% python3 -q
>>> import numpy as np
>>> import numpy.linalg as la
>>> np.set_printoptions(suppress=True, linewidth=100)
>>> rd = lambda a: np.round(a, 1) + 0
>>> arr = np.load("dump.npy")
>>> print(arr)
[[0 2 7]
 [0 4 9]
 [0 0 1]
 [0 0 3]
 [0 2 7]
 [0 2 7]
 [0 0 1]
 [0 4 9]
 [0 2 7]
 [0 0 3]
 [0 2 7]
 [0 0 1]
 [0 2 7]
 [0 0 3]
 [0 4 9]
 [0 4 9]
 [0 0 3]
 [0 2 7]
 [0 0 3]
 [0 0 3]
 [0 0 3]
 [0 0 5]
 [0 0 1]]
>>> U, sig, vt = la.svd(arr)
>>> vecs = vt[:(sig > 1e-8).sum()]
>>> rng = np.random.default_rng(110)
>>> vec = arr[20] + 4 * arr[14] + rng.integers(2) * np.eye(3)[1]
>>> print(vec)
[ 0. 17. 39.]
>>> print(rd(la.norm(vec - vecs.T @ vecs @ vec)))
0.0
>>> print(la.matrix_rank(np.vstack([arr, vec])))
2
>>> E = np.load("w.npy")
>>> print(rd(E))
[[ 0.9 -0.3  0.1  0. ]
 [-0.3  0.3  0.3  0.1]
 [ 0.1  0.3  0.9  0. ]
 [ 0.   0.1  0.   1. ]]
>>> U, sig, vt = la.svd(E)
>>> print(rd(sig))
[1. 1. 1. 0.]
>>> print(np.argmax(sig[:-1] / (sig[1:] + 1e-6)) + 1)
3
>>> other = U[:, :3] @ np.diag(sig[:3]) @ vt[:3]
>>> print(la.matrix_rank(other))
3
>>> print(rd(la.norm(E - other) / la.norm(E)))
0.0
>>> print(la.matrix_rank(E, rtol=0.05))
3
>>> print(rd(other))
[[ 0.9 -0.3  0.1  0. ]
 [-0.3  0.3  0.3  0.1]
 [ 0.1  0.3  0.9  0. ]
 [ 0.   0.1  0.   1. ]]
>>> print(rd(la.norm(E - other, 2)), rd(sig[3]))
0.0 0.0
>>> print(rd(np.sort(np.abs(la.eigvals(E)))))
[0. 1. 1. 1.]
>>> print(rd(la.matrix_power(E, 4)))
[[ 0.9 -0.3  0.1  0. ]
 [-0.3  0.3  0.3  0.1]
 [ 0.1  0.3  0.9  0. ]
 [ 0.   0.1  0.   1. ]]
>>> print(rd(np.abs(la.eigvals(E)).max()))
1.0
>>> print(rd(la.det(E)))
0.0
>>> print(rd(np.trace(la.pinv(E) @ E)))
3.0
>>> print(la.lstsq(E[:-1].T, E[-1])[2])
3
>>> print(np.abs(np.diag(la.qr(E)[1])) > 1e-9)
[ True  True  True False]
>>> print(rd(E @ la.pinv(E) @ E))
[[ 0.9 -0.3  0.1  0. ]
 [-0.3  0.3  0.3  0.1]
 [ 0.1  0.3  0.9  0. ]
 [ 0.   0.1  0.   1. ]]
>>> U, sig, vt = la.svd(E, full_matrices=False)
>>> print(rd(np.cumsum(sig ** 2) / np.sum(sig ** 2)))
[0.3 0.7 1.  1. ]
>>> print((sig > 1e-8).sum())
3
>>> print(rd(sig))
[1. 1. 1. 0.]
>>> print(rd(vt @ vt.T))
[[1. 0. 0. 0.]
 [0. 1. 0. 0.]
 [0. 0. 1. 0.]
 [0. 0. 0. 1.]]
